$ python3 -q
>>> import numpy as np
>>> np.set_printoptions(precision=4, suppress=True, linewidth=100)
>>> data = np.array([[2, 0, 0], [0, 2, 0], [0, 0, 3]])
>>> print(round(np.linalg.det(2 * data), 4), round(np.linalg.det(data), 4))
96.0 12.0
>>> vec = np.ones(3)
>>> for _ in range(4):
...     vec = data @ vec
...     vec /= np.linalg.norm(vec)
...     print(round(vec @ data @ vec, 4))
... 
2.5294
2.7168
2.8506
2.9276
>>> print(vec)
[0.1902 0.1902 0.9631]
>>> A2 = data[0, 0] * data[1:] - np.outer(data[1:, 0], data[0])
>>> print(A2)
[[0 4 0]
 [0 0 6]]
>>> print(np.flatnonzero(~A2.round(6).any(axis=1)))
[]
>>> np.allclose(data @ data.T, data.T @ data)
True
>>> (data - data.T) / 2
array([[0., 0., 0.],
       [0., 0., 0.],
       [0., 0., 0.]])
>>> data @ data
array([[4, 0, 0],
       [0, 4, 0],
       [0, 0, 9]])
>>> np.allclose(data, data.T)
True
>>> np.linalg.determinant(data)
Traceback (most recent call last):
  File "<python-input-14>", line 1, in <module>
    np.linalg.determinant(data)
    ^^^^^^^^^^^^^^^^^^^^^
AttributeError: module 'numpy.linalg' has no attribute 'determinant'
>>> assert data == data.T
Traceback (most recent call last):
  File "<python-input-15>", line 1, in <module>
    assert data == data.T
           ^^^^^^^^^^^^^^
ValueError: The truth value of an array with more than one element is ambiguous. Use a.any() or a.all()
>>> J = np.loadtxt("dump.csv", delimiter=",")
>>> J
array([[-1.2071,  1.0285, -2.1985],
       [ 1.64  , -3.4848, -0.7571],
       [ 1.6727,  1.0485, -2.1753],
       [-4.5302, -3.1642, -1.8338],
       [ 2.3738, -0.5241, -1.6232],
       [ 0.3945,  1.309 , -0.9494],
       [ 1.7051, -1.451 , -0.6439],
       [ 2.4232, -0.8625,  1.2948],
       [ 0.6745, -1.1518, -0.7596],
       [ 4.046 ,  3.1228, -2.7491],
       [-6.2492, -4.1263, -1.0029]])
>>> Xc = (J - J.mean(axis=0)) / J.std(axis=0)
>>> np.argwhere(np.abs(Xc) > 2)
array([[ 7,  2],
       [10,  0]])
>>> coef = np.linalg.lstsq(np.delete(Xc, 0, axis=1), Xc[:, 0])[0]
>>> coef
array([0.7824, 0.3883])
>>> W2 = J[[4, 3]].astype(float)
>>> for _ in range(3):
...     z = np.linalg.norm(J[:, None] - W2, axis=-1).argmin(axis=1)
...     W2 = np.array([J[z == j].mean(axis=0) for j in range(2)])
... 
>>> print(z)
[0 0 0 1 0 0 0 0 0 0 1]
>>> W2
array([[ 1.5247, -0.1073, -1.1735],
       [-5.3897, -3.6452, -1.4183]])
>>> W2[1] - W2[0]
array([-6.9144, -3.538 , -0.2449])
>>> dist = np.linalg.norm(J[:, None] - J[None], axis=-1)
>>> np.unravel_index(dist.round(6).argmax(), dist.shape)
(np.int64(9), np.int64(10))
>>> np.linalg.matrix_rank(dist ** 2)
np.int64(5)
>>> np.linalg.norm(J - J.mean(axis=0), axis=1)
array([2.5102, 3.0939, 2.4753, 5.4059, 2.1568, 2.0809, 1.699 , 3.3126, 0.7326, 5.6235, 7.3424])
>>> rng = np.random.default_rng(71)
>>> ang = rng.uniform(0, 2 * np.pi, 16)
>>> q, _ = np.linalg.qr(np.array([[-1.0, -1.1], [1.0, -0.2], [-1.7, 0.3]]))
>>> feats = 10 * np.c_[np.cos(ang), np.sin(ang)] @ q.T
>>> feats
array([[-8.8186, -2.5417,  3.9713],
       [ 5.99  , -4.0336,  6.9174],
       [ 8.5845,  2.7514, -4.3285],
       [ 9.676 , -1.1639,  2.2405],
       [-9.8347, -1.0604,  1.4674],
       [-6.8658,  3.6429, -6.2921],
       [ 5.7678, -4.1197,  7.0542],
       [-9.8646, -0.973 ,  1.3206],
       [ 8.6693, -2.4429,  4.3445],
       [-6.5423,  3.7976, -6.5404],
       [ 6.7137,  3.8994, -6.3024],
       [-2.9979, -4.9434,  8.1594],
       [-6.446 , -4.0161,  6.5054],
       [ 9.9642, -0.2917,  0.7935],
       [ 0.9286,  5.1295, -8.5338],
       [-9.7686, -1.2289,  1.7507]])
>>> # rank 2
>>> Uu, sigma, Vh = np.linalg.svd(feats)
>>> np.argmax(sigma[:-1] / (sigma[1:] + 1e-6)) + 1
np.int64(2)
>>> sigma.round(4) + 0
array([31.0633, 25.2006,  0.    ])
>>> A2 = Uu[:, :2] @ np.diag(sigma[:2]) @ Vh[:2]
>>> print(round(np.abs(feats - A2).max(), 4))
0.0
>>> round(float(np.linalg.norm(feats - A2, 2)), 4), round(float(sigma[2]), 4)
(0.0, 0.0)
>>> cov = np.cov(feats, rowvar=False)
>>> print(np.polyfit(feats[:, 2], feats[:, 0], 1))
[ 0.0126 -0.3127]
>>> t3 = np.stack([feats, 3 * feats, feats[::-1]])
>>> np.einsum("bij,cij->bc", t3, t3)
array([[ 1600.    ,  4800.    ,  -124.4321],
       [ 4800.    , 14400.    ,  -373.2962],
       [ -124.4321,  -373.2962,  1600.    ]])
>>> (t3 @ feats.T).shape
(3, 16, 16)
>>> t3.shape
(3, 16, 3)
>>> np.linalg.norm(t3, axis=(1, 2))
array([ 40., 120.,  40.])
>>> np.linalg.matrix_rank(t3)
array([2, 2, 2])
>>> np.linalg.matrix_rank(t3.reshape(3, -1))
np.int64(2)
>>> np.abs(np.diag(np.linalg.qr(feats)[1])) > 1e-9
array([ True,  True, False])
>>> Xc = feats - feats.mean(axis=0)
>>> vecs = np.linalg.svd(Xc)[2][:2]
>>> A2 = Xc - Xc @ vecs.T @ vecs
>>> np.diag(vecs.T @ vecs)
array([0.9998, 0.2643, 0.736 ])
>>> round(float(np.linalg.norm(A2) / np.linalg.norm(Xc)), 4)
0.0
>>> np.round(A2.std(axis=0), 4) + 0
array([0., 0., 0.])
>>> A2 = np.array([[0, 1, 1, 1, 3], [1, 3, 2, 1, 1], [3, 3, 3, 1, 0]])
>>> M = A2.T @ A2
>>> M
array([[10, 12, 11,  4,  1],
       [12, 19, 16,  7,  6],
       [11, 16, 14,  6,  5],
       [ 4,  7,  6,  3,  4],
       [ 1,  6,  5,  4, 10]])
>>> M[2] @ M[0]
np.int64(485)
>>> np.round(np.linalg.norm(M, 2), 4)
np.float64(45.535)
>>> np.round(np.linalg.norm(M, 1), 4), round(float(np.linalg.norm(M, np.inf)), 4)
(np.float64(60.0), 60.0)
>>> print(round(float(np.linalg.norm(M) ** 2 / np.linalg.norm(M, 2) ** 2), 4))
1.0446
>>> print(np.round(np.linalg.norm(M, "nuc"), 4))
56.0
>>> np.linalg.norm(M, axis=0)
array([19.5448, 29.0861, 25.1794, 11.225 , 13.3417])
>>> Uu, sigma, Vh = np.linalg.svd(M)
>>> vecs = Vh[:(sigma > 1e-8).sum()]
>>> vec = M[2] + 2 * M[0] + rng.integers(2) * np.eye(5)[2]
>>> vec
array([31., 40., 37., 14.,  7.])
>>> np.allclose(vecs.T @ vecs @ vec, vec)
False
>>> np.linalg.matrix_rank(np.vstack([M, vec]))
np.int64(4)
>>> round(np.linalg.norm(vec - vecs.T @ vecs @ vec), 4)
np.float64(0.8112)
>>> rk = np.linalg.matrix_rank(M)
>>> rk
np.int64(3)
>>> N = np.linalg.svd(M)[2][rk:].T
>>> np.linalg.matrix_rank(M.T @ M), np.linalg.matrix_rank(M @ M.T)
(np.int64(3), np.int64(3))
>>> print([int(np.linalg.matrix_rank(M[:, :j + 1])) for j in range(5)])
[1, 2, 3, 3, 3]
>>> np.allclose(M @ N, 0)
True
>>> W0 = np.load("w.npy")
>>> W0
array([[ 1.1   ,  0.4   ,  1.2   , -0.7246],
       [-0.4   , -1.2   ,  1.5   ,  2.498 ],
       [-0.3   ,  1.    , -2.2   , -1.9526],
       [ 0.6   , -1.6   ,  0.    ,  3.2299],
       [-0.9   ,  0.1   ,  0.7   , -0.1117],
       [ 0.1   , -0.7   ,  0.6   ,  1.1639],
       [ 2.6   , -0.1   ,  1.8   ,  0.3435],
       [ 0.    , -0.7   , -0.9   ,  1.3964],
       [-0.6   , -1.6   ,  0.9   ,  3.3999],
       [-1.7   , -0.4   ,  0.9   ,  0.8545],
       [ 0.7   ,  1.5   , -0.3   , -2.937 ],
       [-1.5   , -0.9   , -1.1   ,  1.9221],
       [-0.4   ,  0.1   ,  0.3   , -0.2692],
       [-1.5   , -0.6   , -1.    ,  1.3225]])
>>> dist = np.linalg.norm(W0[:, None] - W0[None], axis=-1)
>>> print(dist[:5, :5])
[[0.     3.9096 3.9228 4.6182 2.1716]
 [3.9096 0.     6.1926 1.9864 3.0644]
 [3.9228 6.1926 0.     6.2664 3.6012]
 [4.6182 1.9864 6.2664 0.     4.0983]
 [2.1716 3.0644 3.6012 4.0983 0.    ]]
>>> print(dist.mean(axis=1).argmax())
10
>>> dist[11].round(6).argsort(kind="stable")[:4]
array([11, 13,  7,  9])
>>> Xc = W0 - W0.mean(axis=0)
>>> Uu, sigma, Vh = np.linalg.svd(Xc, full_matrices=False)
>>> print(sigma ** 2 / (sigma ** 2).sum())
[0.6388 0.2688 0.092  0.0003]
>>> sigma
array([7.5298, 4.8845, 2.8582, 0.1687])
>>> np.abs(Vh[0]).argmax()
np.int64(3)
>>> round(float((sigma ** 2).sum() ** 2 / (sigma ** 4).sum()), 4)
2.0457
>>> Vh[0] * np.sign(Vh[0, np.abs(Vh[0]).argmax()])
array([-0.1646, -0.4328,  0.1534,  0.8729])
>>> np.round(Xc.mean(axis=0), 4) + 0
array([0., 0., 0., 0.])
>>> print(np.abs(Uu[:, 0]).argmax())
10
>>> A2 = np.array([[1, 3], [-2, 3], [2, -1]])
>>> m1 = np.tile(A2, (2, 3))
>>> print(m1)
[[ 1  3  1  3  1  3]
 [-2  3 -2  3 -2  3]
 [ 2 -1  2 -1  2 -1]
 [ 1  3  1  3  1  3]
 [-2  3 -2  3 -2  3]
 [ 2 -1  2 -1  2 -1]]
>>> rk = np.linalg.matrix_rank(m1)
>>> rk
np.int64(2)
>>> N = np.linalg.svd(m1)[2][rk:].T
>>> [int(np.linalg.matrix_rank(m1[:, :j + 1])) for j in range(6)]
[1, 2, 2, 2, 2, 2]
>>> w1 = np.array([[0, 1, -1, 0, -2],
...     [1, 0, 2, 2, -2],
...     [-2, -2, 1, 1, 0],
...     [0, 2, -2, 1, -2],
...     [2, -2, 0, 2, 1],
...     [0, -1, 1, 1, 2]])
>>> coef = np.array([6, -1, -2, -9, -2])
>>> H = np.maximum(m1 @ w1 + coef, 0)
>>> (H > 0).mean(axis=0)
array([1.    , 0.3333, 0.6667, 0.3333, 0.    ])
>>> (H > 0).astype(int)
array([[1, 0, 1, 1, 0],
       [1, 1, 1, 0, 0],
       [1, 0, 0, 0, 0],
       [1, 0, 1, 1, 0],
       [1, 1, 1, 0, 0],
       [1, 0, 0, 0, 0]])
>>> W2 = np.array([[6, 0, 3], [2, -7, -8], [-2, 1, 6], [9, -4, 7], [0, 6, 9]])
>>> H @ W2
array([[106, -23,  75],
       [ 68, -55, -31],
       [ 30,   0,  15],
       [106, -23,  75],
       [ 68, -55, -31],
       [ 30,   0,  15]])
>>> (H @ W2).round(6).argmax(axis=1)
array([0, 0, 0, 0, 0, 0])
>>> w1 @ W2
array([[  4, -20, -32],
       [ 20, -18,  11],
       [ -9,  11,  23],
       [ 17, -32, -39],
       [ 26,  12,  45],
       [  5,  16,  39]])
